$ python3 -q
>>> import numpy as np
>>> np.set_printoptions(suppress=True, linewidth=120)
>>> W0 = np.load("run19.npy")
>>> print(W0)
[[ 2.  3. -1.  0.  4.]
 [-2. -1. -3.  1.  3.]
 [ 0.  0.  1.  2.  1.]
 [ 0.  0.  0.  2.  0.]
 [ 0.  0.  0. -1. -1.]]
>>> u, g = W0[4], W0[0]
>>> print(u @ u)
2.0
>>> print(u @ g)
-4.0
>>> pr = (u @ g) / (u @ u) * u
>>> print((g - pr) @ u)
0.0
>>> print(np.linalg.matrix_rank(np.outer(u, g)))
1
>>> print(np.outer(u, g))
[[ 0.  0. -0.  0.  0.]
 [ 0.  0. -0.  0.  0.]
 [ 0.  0. -0.  0.  0.]
 [-2. -3.  1. -0. -4.]
 [-2. -3.  1. -0. -4.]]
>>> vec = np.array([0, 2, 0, 2, 2])
>>> y = W0 @ vec
>>> print(y)
[14.  6.  6.  4. -4.]
>>> print(np.round(np.linalg.solve(W0, y), 2))
[0. 2. 0. 2. 2.]
>>> print(np.round(np.linalg.solve(W0.T, W0[4]), 2) + 0)
[0. 0. 0. 0. 1.]
>>> print(np.round(np.linalg.solve(W0, W0[:, 4]), 2))
[0. 0. 0. 0. 1.]
>>> print(np.round(np.linalg.solve(W0, 4 * y), 2))
[0. 8. 0. 8. 8.]
>>> rng = np.random.default_rng(220)
>>> idx = rng.permutation(5)
>>> print(idx)
[0 1 2 3 4]
>>> B = W0[idx][:, idx]
>>> print(np.diag(B))
[ 2. -1.  1.  2. -1.]
>>> u = np.array([1, -3, -2, -3, -2])
>>> B = W0 + np.outer(u, np.eye(5)[4])
>>> print(np.linalg.matrix_rank(B - W0))
1
>>> print(B)
[[ 2.  3. -1.  0.  5.]
 [-2. -1. -3.  1.  0.]
 [ 0.  0.  1.  2. -1.]
 [ 0.  0.  0.  2. -3.]
 [ 0.  0.  0. -1. -3.]]
>>> print(np.linalg.matrix_rank(np.linalg.inv(B) - np.linalg.inv(W0), tol=1e-8))
1
